>>> import numpy as np
>>> from numpy import linalg as LA
>>> np.set_printoptions(suppress=True, linewidth=100)
>>> def tidy(a):
...     return np.round(a, 2) + 0
... 
>>> M = np.load("m.npy")
>>> M
array([[-3,  0,  0,  0],
       [ 3, -2,  0,  0],
       [ 1, -2,  2,  0],
       [ 0,  3,  1, -2]])
>>> r0 = np.array([6, -8])
>>> np.convolve(M[1], r0)
array([ 18, -36,  16,   0,   0])
>>> np.polyval(r0, M[1])
array([ 10, -20,  -8,  -8])
>>> Uu, s, vt = LA.svd(M, full_matrices=False)
>>> tidy(np.cumsum(s ** 2) / np.sum(s ** 2))
array([0.6 , 0.88, 0.99, 1.  ])
>>> tidy(vt @ vt.T)
array([[1., 0., 0., 0.],
       [0., 1., 0., 0.],
       [0., 0., 1., 0.],
       [0., 0., 0., 1.]])
>>> np.allclose(Uu * s @ vt, M)
True
>>> Uu.shape, s.shape, vt.shape
((4, 4), (4,), (4, 4))
>>> tidy(np.abs(vt[0]))
array([0.71, 0.68, 0.08, 0.17])
>>> tidy(np.sqrt((s ** 2).sum())), tidy(LA.norm(M))
(np.float64(6.71), np.float64(6.71))
>>> tidy(s)
array([5.19, 3.53, 2.29, 0.57])
>>> tidy(s / s[0])
array([1.  , 0.68, 0.44, 0.11])
>>> tidy(Uu.T @ M @ vt.T)
array([[5.19, 0.  , 0.  , 0.  ],
       [0.  , 3.53, 0.  , 0.  ],
       [0.  , 0.  , 2.29, 0.  ],
       [0.  , 0.  , 0.  , 0.57]])
>>> tidy(np.sort(LA.eigvals(M)))
array([-3., -2., -2.,  2.])
>>> LA.matrix_rank(M - M[0, 0] * np.eye(4))
np.int64(3)
>>> LA.matrix_power(M - np.diag(np.diag(M)), 4)
array([[0, 0, 0, 0],
       [0, 0, 0, 0],
       [0, 0, 0, 0],
       [0, 0, 0, 0]])
>>> M @ M
array([[  9,   0,   0,   0],
       [-15,   4,   0,   0],
       [ -7,   0,   4,   0],
       [ 10, -14,   0,   4]])
>>> mat = np.loadtxt("arr.csv", delimiter=",")
>>> tidy(mat)
array([[ 0.75,  0.25, -0.25,  0.25],
       [ 0.25,  0.08, -0.08,  0.08],
       [-0.25, -0.08,  0.08, -0.08],
       [ 0.25,  0.08, -0.08,  0.08]])
>>> np.unique(mat.round(6), axis=0).shape
(3, 4)
>>> LA.lstsq(mat[:-1].T, mat[-1])[2]
np.int32(1)
>>> tidy(mat @ LA.pinv(mat) @ mat)
array([[ 0.75,  0.25, -0.25,  0.25],
       [ 0.25,  0.08, -0.08,  0.08],
       [-0.25, -0.08,  0.08, -0.08],
       [ 0.25,  0.08, -0.08,  0.08]])
>>> np.abs(np.diag(LA.qr(mat)[1])) > 1e-9
array([ True, False, False, False])
>>> np.allclose(mat[:-1].T @ LA.lstsq(mat[:-1].T, mat[-1])[0], mat[-1])
True
>>> Uu, s, vt = LA.svd(mat)
>>> evecs = vt[:(s > 1e-8).sum()]
>>> rng = np.random.default_rng(286224)
>>> x0 = mat[1] + 2 * mat[0] + rng.integers(2) * np.eye(4)[2]
>>> tidy(x0)
array([ 1.75,  0.58, -0.58,  0.58])
>>> tidy(evecs.T @ evecs)
array([[ 0.75,  0.25, -0.25,  0.25],
       [ 0.25,  0.08, -0.08,  0.08],
       [-0.25, -0.08,  0.08, -0.08],
       [ 0.25,  0.08, -0.08,  0.08]])
>>> tidy(np.diag(evecs.T @ evecs))
array([0.75, 0.08, 0.08, 0.08])
>>> np.allclose(evecs.T @ evecs @ x0, x0)
True
>>> tidy(LA.norm(x0 - evecs.T @ evecs @ x0))
np.float64(0.0)
>>> W0 = np.array([[3, -3, 3, -3], [3, -1, 3, -1], [3, -3, 3, -3], [3, -1, 3, -1]])
>>> # looks like rank 2
>>> C2 = W0.T @ W0
>>> np.diag(C2)
array([36, 20, 36, 20])
>>> (W0 @ W0.T).shape
(4, 4)
>>> tidy(LA.eigvalsh(C2)[::-1])
array([106.6,   5.4,   0. ,   0. ])
>>> Z = np.array([[5, 8, 8]])
>>> arr = rng.normal(size=(27, 1)) @ Z + np.array([-4, 3, -3])
>>> tidy(arr)
array([[ -5.41,   0.74,  -5.26],
       [ -3.68,   3.51,  -2.49],
       [  5.33,  17.93,  11.93],
       [ -9.47,  -5.75, -11.75],
       [ -7.13,  -2.  ,  -8.  ],
       [-14.26, -13.41, -19.41],
       [ -7.64,  -2.83,  -8.83],
       [ -2.19,   5.9 ,  -0.1 ],
       [ -2.62,   5.21,  -0.79],
       [  0.88,  10.81,   4.81],
       [  0.28,   9.85,   3.85],
       [-12.85, -11.17, -17.17],
       [-10.69,  -7.7 , -13.7 ],
       [ -9.4 ,  -5.65, -11.65],
       [ -8.9 ,  -4.84, -10.84],
       [-14.01, -13.02, -19.02],
       [ -7.57,  -2.71,  -8.71],
       [  1.41,  11.66,   5.66],
       [  1.83,  12.33,   6.33],
       [ -3.55,   3.73,  -2.27],
       [ -5.5 ,   0.6 ,  -5.4 ],
       [  3.58,  15.14,   9.14],
       [ -0.36,   8.83,   2.83],
       [ 12.37,  29.2 ,  23.2 ],
       [-11.99,  -9.79, -15.79],
       [ -4.83,   1.66,  -4.34],
       [  0.83,  10.72,   4.72]])
>>> x0 = np.array([0, 3, 3, 2])
>>> tidy(mat @ mat @ x0)
array([ 0.5 ,  0.17, -0.17,  0.17])
>>> tidy(LA.eigvalsh(2 * mat - np.eye(4)))
array([-1., -1., -1.,  1.])
>>> tidy(mat @ x0)
array([ 0.5 ,  0.17, -0.17,  0.17])
>>> np.trace(mat)
np.float64(1.0)
>>> tidy(np.eye(4) - mat)
array([[ 0.25, -0.25,  0.25, -0.25],
       [-0.25,  0.92,  0.08, -0.08],
       [ 0.25,  0.08,  0.92,  0.08],
       [-0.25, -0.08,  0.08,  0.92]])
>>> Z = arr[[2, 16]].astype(float)
>>> for _ in range(6):
...     labels = LA.norm(arr[:, None] - Z, axis=-1).argmin(axis=1)
...     Z = np.array([arr[labels == j].mean(axis=0) for j in range(2)])
... 
>>> labels
array([1, 1, 0, 1, 1, 1, 1, 0, 0, 0, 0, 1, 1, 1, 1, 1, 1, 0, 0, 1, 1, 0, 0, 0, 1, 1, 0])
>>> np.bincount(labels)
array([11, 16])
>>> np.abs(Z[1] - Z[0]).argmax()
np.int64(1)
>>> tidy(Z[1] - Z[0])
array([-10.5 , -16.79, -16.79])
>>> data = np.array([[1, 3, 5, 15], [-4, 2, -20, 10], [0, 0, 1, 3], [0, 0, -4, 2]])
>>> cen = arr - arr.mean(axis=0)
>>> evecs = LA.svd(cen)[2][:2]
>>> other = cen - cen @ evecs.T @ evecs
>>> LA.norm(other, axis=1).round(6).argmax()
np.int64(0)
>>> tidy(np.cov(cen @ evecs.T, rowvar=False))
array([[252.88,   0.  ],
       [  0.  ,   0.  ]])
>>> tidy(LA.norm(other) / LA.norm(cen))
np.float64(0.0)
>>> labels = rng.permutation(4)
>>> labels
array([3, 0, 2, 1])
>>> other = data[labels][:, labels]
>>> other
array([[  2,   0,  -4,   0],
       [ 15,   1,   5,   3],
       [  3,   0,   1,   0],
       [ 10,  -4, -20,   2]])
>>> np.allclose(other, data)
False
>>> np.trace(other)
np.int64(6)
>>> tidy(LA.det(other)), tidy(LA.det(data[labels]))
(np.float64(196.0), np.float64(196.0))
>>> rk = LA.matrix_rank(arr)
>>> rk
np.int64(2)
>>> N = LA.svd(arr)[2][rk:].T
>>> [int(LA.matrix_rank(np.delete(arr, i, axis=0))) for i in range(27)]
[2, 2, 2, 2, 2, 2, 2, 2, 2, 2, 2, 2, 2, 2, 2, 2, 2, 2, 2, 2, 2, 2, 2, 2, 2, 2, 2]
>>> [int(LA.matrix_rank(arr[:i])) for i in range(1, len(arr) + 1)]
[1, 2, 2, 2, 2, 2, 2, 2, 2, 2, 2, 2, 2, 2, 2, 2, 2, 2, 2, 2, 2, 2, 2, 2, 2, 2, 2]
>>> tidy(N[:, 0] / N[np.abs(N[:, 0]).round(6).argmax(), 0])
array([ 1.  ,  0.35, -0.98])
>>> tidy(N @ N.T)
array([[ 0.48,  0.17, -0.47],
       [ 0.17,  0.06, -0.17],
       [-0.47, -0.17,  0.46]])
